$ ipython --no-banner

In [1]: import numpy as np

In [2]: import numpy.linalg as la

In [3]: np.set_printoptions(suppress=True, linewidth=160)

In [4]: W0 = np.loadtxt("w.csv", delimiter=",")

In [5]: print(W0)
[[0. 0. 0. 5.]
 [0. 0. 4. 0.]
 [0. 9. 0. 0.]
 [3. 0. 0. 0.]]

In [6]: print(np.round(np.sort(np.abs(la.eigvals(W0))), 2))
[3.87 3.87 6.   6.  ]

In [7]: print(round(la.det(W0), 2))
540.0

In [8]: print(np.allclose(W0, W0.T))
False

In [9]: print(W0 @ W0)
[[15.  0.  0.  0.]
 [ 0. 36.  0.  0.]
 [ 0.  0. 36.  0.]
 [ 0.  0.  0. 15.]]

In [10]: print(np.round(la.svd(W0, compute_uv=False), 2))
[9. 5. 4. 3.]

In [11]: print(np.round(la.pinv(W0), 2))
[[0.   0.   0.   0.33]
 [0.   0.   0.11 0.  ]
 [0.   0.25 0.   0.  ]
 [0.2  0.   0.   0.  ]]

In [12]: print(W0.T @ W0)
[[ 9.  0.  0.  0.]
 [ 0. 81.  0.  0.]
 [ 0.  0. 16.  0.]
 [ 0.  0.  0. 25.]]

In [13]: print(np.round(la.norm(W0, axis=0), 2))
[3. 9. 4. 5.]

In [14]: print(W0 @ W0.T)
[[25.  0.  0.  0.]
 [ 0. 16.  0.  0.]
 [ 0.  0. 81.  0.]
 [ 0.  0.  0.  9.]]

In [15]: M2 = np.array([[-3, 3], [-3, -1]])

In [16]: mat = np.kron(np.eye(2, dtype=int), M2)

In [17]: print(mat)
[[-3  3  0  0]
 [-3 -1  0  0]
 [ 0  0 -3  3]
 [ 0  0 -3 -1]]

In [18]: # 2 groups of indices that never mix

In [19]: print(np.allclose(mat @ mat.T, mat.T @ mat))
False

In [20]: print(mat @ mat)
[[  0 -12   0   0]
 [ 12  -8   0   0]
 [  0   0   0 -12]
 [  0   0  12  -8]]

In [21]: print(np.round(np.sort(np.abs(la.eigvals(mat))), 2))
[3.46 3.46 3.46 3.46]

In [22]: F = np.loadtxt("a.csv", delimiter=",")

In [23]: print(F)
[[ 9.  4.  0.  0.  0.  0.  0.  0.  0.  0.  0.]
 [ 4.  9.  4.  0.  0.  0.  0.  0.  0.  0.  0.]
 [ 0.  4.  2.  4.  0.  0.  0.  0.  0.  0.  0.]
 [ 0.  0.  4. -9.  4.  0.  0.  0.  0.  0.  0.]
 [ 0.  0.  0.  4. -3.  4.  0.  0.  0.  0.  0.]
 [ 0.  0.  0.  0.  4.  9.  4.  0.  0.  0.  0.]
 [ 0.  0.  0.  0.  0.  4.  8.  4.  0.  0.  0.]
 [ 0.  0.  0.  0.  0.  0.  4. -8.  4.  0.  0.]
 [ 0.  0.  0.  0.  0.  0.  0.  4.  9.  4.  0.]
 [ 0.  0.  0.  0.  0.  0.  0.  0.  4.  1.  4.]
 [ 0.  0.  0.  0.  0.  0.  0.  0.  0.  4.  5.]]

In [24]: W1 = np.array([[-3, 2, 3, -4, -4, 4],
    ...:     [-5, 5, -4, -5, -5, -5],
    ...:     [-2, -2, 4, -4, -2, -1],
    ...:     [0, 3, 5, -3, -5, 2],
    ...:     [3, 3, 3, 3, 5, -3],
    ...:     [5, 1, -2, 0, 4, -2],
    ...:     [-2, -3, -5, -3, 5, -3],
    ...:     [0, -4, 2, -3, -2, -1],
    ...:     [-2, -2, -4, 0, -3, 1],
    ...:     [-1, 3, 4, -1, -5, -3],
    ...:     [-4, -3, -2, 4, -2, 0]])

In [25]: b = np.array([1, -3, -1, 3, -2, -1])

In [26]: hid = np.maximum(F @ W1 + b, 0)

In [27]: print(np.round((hid > 0).mean(axis=0), 2))
[0.36 0.55 0.36 0.45 0.36 0.18]

In [28]: print((hid > 0).astype(int))
[[0 1 1 0 0 1]
 [0 1 0 0 0 0]
 [0 1 1 0 0 0]
 [1 0 0 1 1 0]
 [1 1 1 0 0 1]
 [1 1 0 1 1 0]
 [1 0 0 0 1 0]
 [0 1 0 1 1 0]
 [0 0 0 0 0 0]
 [0 0 0 1 0 0]
 [0 0 1 1 0 0]]

In [29]: Z = np.array([[2, 1], [3, 0], [1, 0], [3, 1], [0, 0], [1, 0]])

In [30]: print(W1 @ Z)
[[ -5  -7]
 [-19 -10]
 [-19  -6]
 [  7  -3]
 [ 24   6]
 [  9   5]
 [-30  -5]
 [-20  -3]
 [-13  -2]
 [  5  -2]
 [ -7   0]]

In [31]: q, r_ = la.qr(F)

In [32]: print(np.round(np.abs(np.diag(r_)), 2))
[ 9.85  7.72  4.    5.    4.45  7.29  6.99  9.37 10.34  4.03  4.25]

In [33]: print(np.allclose(r_.T @ r_, F.T @ F))
True

In [34]: print(np.round(q @ r_, 2) + 0)
[[ 9.  4.  0.  0.  0.  0.  0.  0.  0.  0.  0.]
 [ 4.  9.  4.  0.  0.  0.  0.  0.  0.  0.  0.]
 [ 0.  4.  2.  4.  0.  0.  0.  0.  0.  0.  0.]
 [ 0.  0.  4. -9.  4.  0.  0.  0.  0.  0.  0.]
 [ 0.  0.  0.  4. -3.  4.  0.  0.  0.  0.  0.]
 [ 0.  0.  0.  0.  4.  9.  4.  0.  0.  0.  0.]
 [ 0.  0.  0.  0.  0.  4.  8.  4.  0.  0.  0.]
 [ 0.  0.  0.  0.  0.  0.  4. -8.  4.  0.  0.]
 [ 0.  0.  0.  0.  0.  0.  0.  4.  9.  4.  0.]
 [ 0.  0.  0.  0.  0.  0.  0.  0.  4.  1.  4.]
 [ 0.  0.  0.  0.  0.  0.  0.  0.  0.  4.  5.]]

In [35]: q, evecs = la.qr(F[:, :4])[0], la.qr(F[:, 4:])[0]

In [36]: sig = la.svd(q.T @ evecs, compute_uv=False)

In [37]: print(round(float(la.norm(q @ q.T - evecs @ evecs.T, 2)), 2))
1.0

In [38]: print((sig > 0.9).sum())
0

In [39]: print(np.round(np.degrees(np.arccos(sig.clip(0, 1))), 2))
[29.49 71.61 90.   90.  ]

In [40]: M2 = la.inv(F)

In [41]: print(np.round(la.slogdet(F)[0], 2))
1.0

In [42]: print((np.abs(M2) > 1e-9).astype(int))
[[1 1 1 1 1 1 1 1 1 1 1]
 [1 1 1 1 1 1 1 1 1 1 1]
 [1 1 1 1 1 1 1 1 1 1 1]
 [1 1 1 1 1 1 1 1 1 1 1]
 [1 1 1 1 1 1 1 1 1 1 1]
 [1 1 1 1 1 1 1 1 1 1 1]
 [1 1 1 1 1 1 1 1 1 1 1]
 [1 1 1 1 1 1 1 1 1 1 1]
 [1 1 1 1 1 1 1 1 1 1 1]
 [1 1 1 1 1 1 1 1 1 1 1]
 [1 1 1 1 1 1 1 1 1 1 1]]

In [43]: print(np.allclose(M2, F.T))
False

In [44]: ang = np.deg2rad(45)

In [45]: arr = np.eye(10)

In [46]: arr[np.ix_([1, 9], [1, 9])] = [[np.cos(ang), -np.sin(ang)], [np.sin(ang), np.cos(ang)]]

In [47]: print(arr.round(2))
[[ 1.    0.    0.    0.    0.    0.    0.    0.    0.    0.  ]
 [ 0.    0.71  0.    0.    0.    0.    0.    0.    0.   -0.71]
 [ 0.    0.    1.    0.    0.    0.    0.    0.    0.    0.  ]
 [ 0.    0.    0.    1.    0.    0.    0.    0.    0.    0.  ]
 [ 0.    0.    0.    0.    1.    0.    0.    0.    0.    0.  ]
 [ 0.    0.    0.    0.    0.    1.    0.    0.    0.    0.  ]
 [ 0.    0.    0.    0.    0.    0.    1.    0.    0.    0.  ]
 [ 0.    0.    0.    0.    0.    0.    0.    1.    0.    0.  ]
 [ 0.    0.    0.    0.    0.    0.    0.    0.    1.    0.  ]
 [ 0.    0.71  0.    0.    0.    0.    0.    0.    0.    0.71]]

In [48]: # orthonormal columns

In [49]: f = np.array([0, 4, -1, 1])

In [50]: M2 = W0 + np.outer(f, np.eye(4)[3])

In [51]: print(la.matrix_rank(la.inv(M2) - la.inv(W0), tol=1e-8))
1

In [52]: print(M2)
[[ 0.  0.  0.  5.]
 [ 0.  0.  4.  4.]
 [ 0.  9.  0. -1.]
 [ 3.  0.  0.  1.]]

In [53]: rng = np.random.default_rng(577)

In [54]: idx = rng.permutation(10)

In [55]: print(idx)
[9 1 3 2 4 7 5 6 8 0]

In [56]: M2 = arr[idx][:, idx]

In [57]: print(M2.round(2))
[[ 0.71  0.71  0.    0.    0.    0.    0.    0.    0.    0.  ]
 [-0.71  0.71  0.    0.    0.    0.    0.    0.    0.    0.  ]
 [ 0.    0.    1.    0.    0.    0.    0.    0.    0.    0.  ]
 [ 0.    0.    0.    1.    0.    0.    0.    0.    0.    0.  ]
 [ 0.    0.    0.    0.    1.    0.    0.    0.    0.    0.  ]
 [ 0.    0.    0.    0.    0.    1.    0.    0.    0.    0.  ]
 [ 0.    0.    0.    0.    0.    0.    1.    0.    0.    0.  ]
 [ 0.    0.    0.    0.    0.    0.    0.    1.    0.    0.  ]
 [ 0.    0.    0.    0.    0.    0.    0.    0.    1.    0.  ]
 [ 0.    0.    0.    0.    0.    0.    0.    0.    0.    1.  ]]

In [58]: print(np.round(np.diag(M2), 2))
[0.71 0.71 1.   1.   1.   1.   1.   1.   1.   1.  ]

In [59]: gram = arr.T @ arr

In [60]: print(np.trace(gram), (arr ** 2).sum())
10.0 10.0

In [61]: print(la.matrix_rank(gram))
10

In [62]: print(np.allclose(gram, gram.T))
True

In [63]: print(np.round(arr @ arr, 2) + 0)
[[ 1.  0.  0.  0.  0.  0.  0.  0.  0.  0.]
 [ 0.  0.  0.  0.  0.  0.  0.  0.  0. -1.]
 [ 0.  0.  1.  0.  0.  0.  0.  0.  0.  0.]
 [ 0.  0.  0.  1.  0.  0.  0.  0.  0.  0.]
 [ 0.  0.  0.  0.  1.  0.  0.  0.  0.  0.]
 [ 0.  0.  0.  0.  0.  1.  0.  0.  0.  0.]
 [ 0.  0.  0.  0.  0.  0.  1.  0.  0.  0.]
 [ 0.  0.  0.  0.  0.  0.  0.  1.  0.  0.]
 [ 0.  0.  0.  0.  0.  0.  0.  0.  1.  0.]
 [ 0.  1.  0.  0.  0.  0.  0.  0.  0.  0.]]

In [64]: print((arr != 0).astype(int))
[[1 0 0 0 0 0 0 0 0 0]
 [0 1 0 0 0 0 0 0 0 1]
 [0 0 1 0 0 0 0 0 0 0]
 [0 0 0 1 0 0 0 0 0 0]
 [0 0 0 0 1 0 0 0 0 0]
 [0 0 0 0 0 1 0 0 0 0]
 [0 0 0 0 0 0 1 0 0 0]
 [0 0 0 0 0 0 0 1 0 0]
 [0 0 0 0 0 0 0 0 1 0]
 [0 1 0 0 0 0 0 0 0 1]]

In [65]: print(np.flatnonzero(la.matrix_power((arr != 0) + (arr.T != 0) + np.eye(10), 10)[2]))
[2]

In [66]: m1 = (rng.random((14, 14)) < 0.3) + np.eye(14)

In [67]: m1 /= m1.sum(axis=1, keepdims=True)

In [68]: print(m1.round(2))
[[0.14 0.   0.   0.   0.14 0.14 0.14 0.   0.   0.14 0.   0.   0.14 0.14]
 [0.17 0.17 0.   0.   0.   0.   0.   0.   0.17 0.17 0.   0.17 0.17 0.  ]
 [0.   0.   0.2  0.   0.   0.2  0.   0.2  0.2  0.2  0.   0.   0.   0.  ]
 [0.   0.   0.   0.33 0.17 0.17 0.   0.   0.   0.17 0.   0.   0.   0.17]
 [0.   0.25 0.   0.   0.25 0.25 0.   0.   0.25 0.   0.   0.   0.   0.  ]
 [0.   0.   0.   0.   0.   0.67 0.   0.   0.   0.   0.33 0.   0.   0.  ]
 [0.   0.   0.   0.   0.   0.   0.5  0.   0.   0.   0.   0.   0.5  0.  ]
 [0.25 0.   0.25 0.   0.   0.   0.   0.25 0.25 0.   0.   0.   0.   0.  ]
 [0.14 0.14 0.   0.14 0.   0.   0.14 0.   0.14 0.14 0.   0.14 0.   0.  ]
 [0.   0.   0.   0.25 0.   0.   0.   0.25 0.   0.25 0.   0.25 0.   0.  ]
 [0.   0.   0.   0.   0.   0.25 0.   0.   0.   0.25 0.25 0.   0.25 0.  ]
 [0.   0.2  0.   0.   0.   0.2  0.2  0.   0.   0.   0.2  0.2  0.   0.  ]
 [0.   0.17 0.   0.   0.   0.17 0.17 0.   0.17 0.   0.   0.17 0.17 0.  ]
 [0.   0.   0.   0.   0.2  0.   0.2  0.   0.2  0.   0.   0.   0.   0.4 ]]

In [69]: print(np.round(arr.T @ arr, 2) + 0)
[[1. 0. 0. 0. 0. 0. 0. 0. 0. 0.]
 [0. 1. 0. 0. 0. 0. 0. 0. 0. 0.]
 [0. 0. 1. 0. 0. 0. 0. 0. 0. 0.]
 [0. 0. 0. 1. 0. 0. 0. 0. 0. 0.]
 [0. 0. 0. 0. 1. 0. 0. 0. 0. 0.]
 [0. 0. 0. 0. 0. 1. 0. 0. 0. 0.]
 [0. 0. 0. 0. 0. 0. 1. 0. 0. 0.]
 [0. 0. 0. 0. 0. 0. 0. 1. 0. 0.]
 [0. 0. 0. 0. 0. 0. 0. 0. 1. 0.]
 [0. 0. 0. 0. 0. 0. 0. 0. 0. 1.]]

In [70]: print(np.round(la.svd(arr, compute_uv=False), 2))
[1. 1. 1. 1. 1. 1. 1. 1. 1. 1.]

In [71]: print(np.round(la.norm(arr, axis=0), 2))
[1. 1. 1. 1. 1. 1. 1. 1. 1. 1.]

In [72]: print(np.round(la.pinv(arr), 2))
[[ 1.    0.    0.    0.    0.    0.    0.    0.    0.    0.  ]
 [ 0.    0.71  0.    0.    0.    0.    0.    0.    0.    0.71]
 [ 0.    0.    1.    0.    0.    0.    0.    0.    0.    0.  ]
 [ 0.    0.    0.    1.    0.    0.    0.    0.    0.    0.  ]
 [ 0.    0.    0.    0.    1.    0.    0.    0.    0.    0.  ]
 [ 0.    0.    0.    0.    0.    1.    0.    0.    0.    0.  ]
 [ 0.    0.    0.    0.    0.    0.    1.    0.    0.    0.  ]
 [ 0.    0.    0.    0.    0.    0.    0.    1.    0.    0.  ]
 [ 0.    0.    0.    0.    0.    0.    0.    0.    1.    0.  ]
 [ 0.   -0.71  0.    0.    0.    0.    0.    0.    0.    0.71]]

In [73]: t3 = np.stack([arr, -1 * arr, arr[::-1]])

In [74]: print(np.round(t3.sum(axis=0), 2))
[[ 0.    0.71  0.    0.    0.    0.    0.    0.    0.    0.71]
 [ 0.    0.    0.    0.    0.    0.    0.    0.    1.    0.  ]
 [ 0.    0.    0.    0.    0.    0.    0.    1.    0.    0.  ]
 [ 0.    0.    0.    0.    0.    0.    1.    0.    0.    0.  ]
 [ 0.    0.    0.    0.    0.    1.    0.    0.    0.    0.  ]
 [ 0.    0.    0.    0.    1.    0.    0.    0.    0.    0.  ]
 [ 0.    0.    0.    1.    0.    0.    0.    0.    0.    0.  ]
 [ 0.    0.    1.    0.    0.    0.    0.    0.    0.    0.  ]
 [ 0.    0.71  0.    0.    0.    0.    0.    0.    0.   -0.71]
 [ 1.    0.    0.    0.    0.    0.    0.    0.    0.    0.  ]]

In [75]: print(np.round(la.det(t3), 2))
[ 1.  1. -1.]

In [76]: print(t3.shape)
(3, 10, 10)

In [77]: q, r_ = la.qr(arr)

In [78]: print(np.round(q.T @ q, 2) + 0)
[[1. 0. 0. 0. 0. 0. 0. 0. 0. 0.]
 [0. 1. 0. 0. 0. 0. 0. 0. 0. 0.]
 [0. 0. 1. 0. 0. 0. 0. 0. 0. 0.]
 [0. 0. 0. 1. 0. 0. 0. 0. 0. 0.]
 [0. 0. 0. 0. 1. 0. 0. 0. 0. 0.]
 [0. 0. 0. 0. 0. 1. 0. 0. 0. 0.]
 [0. 0. 0. 0. 0. 0. 1. 0. 0. 0.]
 [0. 0. 0. 0. 0. 0. 0. 1. 0. 0.]
 [0. 0. 0. 0. 0. 0. 0. 0. 1. 0.]
 [0. 0. 0. 0. 0. 0. 0. 0. 0. 1.]]

In [79]: print(np.round(q @ r_, 2))
[[ 1.    0.    0.    0.    0.    0.    0.    0.    0.    0.  ]
 [ 0.    0.71  0.    0.    0.    0.    0.    0.    0.   -0.71]
 [ 0.    0.    1.    0.    0.    0.    0.    0.    0.    0.  ]
 [ 0.    0.    0.    1.    0.    0.    0.    0.    0.    0.  ]
 [ 0.    0.    0.    0.    1.    0.    0.    0.    0.    0.  ]
 [ 0.    0.    0.    0.    0.    1.    0.    0.    0.    0.  ]
 [ 0.    0.    0.    0.    0.    0.    1.    0.    0.    0.  ]
 [ 0.    0.    0.    0.    0.    0.    0.    1.    0.    0.  ]
 [ 0.    0.    0.    0.    0.    0.    0.    0.    1.    0.  ]
 [ 0.    0.71  0.    0.    0.    0.    0.    0.    0.    0.71]]

In [80]: print(np.allclose(r_.T @ r_, arr.T @ arr))
True

In [81]: print(np.trace(q @ q.T))
10.0

In [82]: print(q.round(2))
[[ 1.    0.    0.    0.    0.    0.    0.    0.    0.    0.  ]
 [-0.   -0.71  0.    0.    0.    0.    0.    0.    0.   -0.71]
 [-0.   -0.    1.    0.    0.    0.    0.    0.    0.    0.  ]
 [-0.   -0.   -0.    1.    0.    0.    0.    0.    0.    0.  ]
 [-0.   -0.   -0.   -0.    1.    0.    0.    0.    0.    0.  ]
 [-0.   -0.   -0.   -0.   -0.    1.    0.    0.    0.    0.  ]
 [-0.   -0.   -0.   -0.   -0.   -0.    1.    0.    0.    0.  ]
 [-0.   -0.   -0.   -0.   -0.   -0.   -0.    1.    0.    0.  ]
 [-0.   -0.   -0.   -0.   -0.   -0.   -0.   -0.    1.    0.  ]
 [-0.   -0.71 -0.   -0.   -0.   -0.   -0.   -0.   -0.    0.71]]

In [83]: print(np.abs(np.diag(r_)))
[1. 1. 1. 1. 1. 1. 1. 1. 1. 1.]
